$ python -q
>>> import numpy as np
>>> np.set_printoptions(suppress=True, linewidth=140)
>>> rnd = lambda a: np.round(a, 2) + 0
>>> M = np.load("dump.npy")
>>> rnd(M)
array([[ 1.23, -0.22,  0.4 , -0.11, -0.42],
       [-0.22,  1.75, -0.37, -0.25, -0.01],
       [ 0.4 , -0.37,  0.58, -0.49,  0.5 ],
       [-0.11, -0.25, -0.49,  1.74,  0.07],
       [-0.42, -0.01,  0.5 ,  0.07,  1.71]])
>>> # equal to its transpose
>>> w, V = np.linalg.eigh(M)
>>> x = np.array([3, 0, 3, 3, 4])
>>> rnd(np.linalg.eigvalsh(M[1:, 1:]))
array([0.13, 1.64, 2.  , 2.  ])
>>> print(rnd(V * np.maximum(w, 0) @ V.T))
[[ 1.23 -0.22  0.4  -0.11 -0.42]
 [-0.22  1.75 -0.37 -0.25 -0.01]
 [ 0.4  -0.37  0.58 -0.49  0.5 ]
 [-0.11 -0.25 -0.49  1.74  0.07]
 [-0.42 -0.01  0.5   0.07  1.71]]
>>> rnd(x @ M @ x)
np.float64(59.06)
>>> print(rnd(x @ M @ x / (x @ x)), rnd(w[0]), rnd(w[-1]))
1.37 0.0 2.0
>>> rnd(V * np.abs(w) @ V.T)
array([[ 1.23, -0.22,  0.4 , -0.11, -0.42],
       [-0.22,  1.75, -0.37, -0.25, -0.01],
       [ 0.4 , -0.37,  0.58, -0.49,  0.5 ],
       [-0.11, -0.25, -0.49,  1.74,  0.07],
       [-0.42, -0.01,  0.5 ,  0.07,  1.71]])
>>> feats = np.load("w.npy")
>>> feats
array([[0, 1, 0, 2, 1, 0],
       [0, 0, 1, 2, 1, 0],
       [0, 0, 0, 2, 0, 0],
       [0, 0, 0, 0, 2, 2],
       [0, 0, 0, 0, 0, 2],
       [0, 0, 0, 0, 0, 0]])
>>> left, s, Vh = np.linalg.svd(feats)
>>> rnd(s)
array([3.9 , 3.11, 1.37, 1.  , 0.48, 0.  ])
>>> out = left[:, :5] @ np.diag(s[:5]) @ Vh[:5]
>>> np.linalg.matrix_rank(feats, rtol=0.05)
np.int64(5)
>>> data = np.load("layer3.npy")
>>> rnd(data)
array([[ 4.61,  0.67, -1.82],
       [ 0.8 , -2.81, -4.06],
       [-4.36, -0.07,  2.44],
       [-4.54, -0.45,  2.05],
       [ 3.45,  3.06,  1.92],
       [ 4.19,  2.58,  0.88],
       [ 1.19, -2.64, -4.07],
       [-3.72,  0.84,  3.23],
       [ 3.74,  2.92,  1.57],
       [ 3.12, -1.43, -3.64],
       [ 2.23, -2.08, -3.96],
       [-2.35, -3.33, -2.9 ],
       [ 0.46,  3.19,  3.82],
       [-1.44, -3.34, -3.44],
       [ 4.69,  1.58, -0.7 ],
       [ 2.53,  3.31,  2.77],
       [-4.46, -0.27,  2.24],
       [-4.6 , -1.94,  0.18],
       [-4.16, -2.61, -0.92],
       [ 3.94,  2.79,  1.29],
       [-1.52, -3.34, -3.39],
       [ 2.43, -1.95, -3.91],
       [ 4.69,  1.58, -0.7 ],
       [ 4.71,  1.26, -1.12]])
>>> W2 = data[[20, 10]].astype(float)
>>> for _ in range(7):
...     z = np.linalg.norm(data[:, None] - W2, axis=-1).argmin(axis=1)
...     W2 = np.array([data[z == j].mean(axis=0) for j in range(2)])
... 
>>> z
array([1, 1, 0, 0, 1, 1, 1, 0, 1, 1, 1, 0, 1, 0, 1, 1, 0, 0, 0, 1, 0, 1, 1, 1])
>>> rnd(W2[1] - W2[0])
array([ 6.58,  2.41, -0.73])
>>> np.bincount(z)
array([ 9, 15])
>>> np.abs(W2[1] - W2[0]).argmax()
np.int64(0)
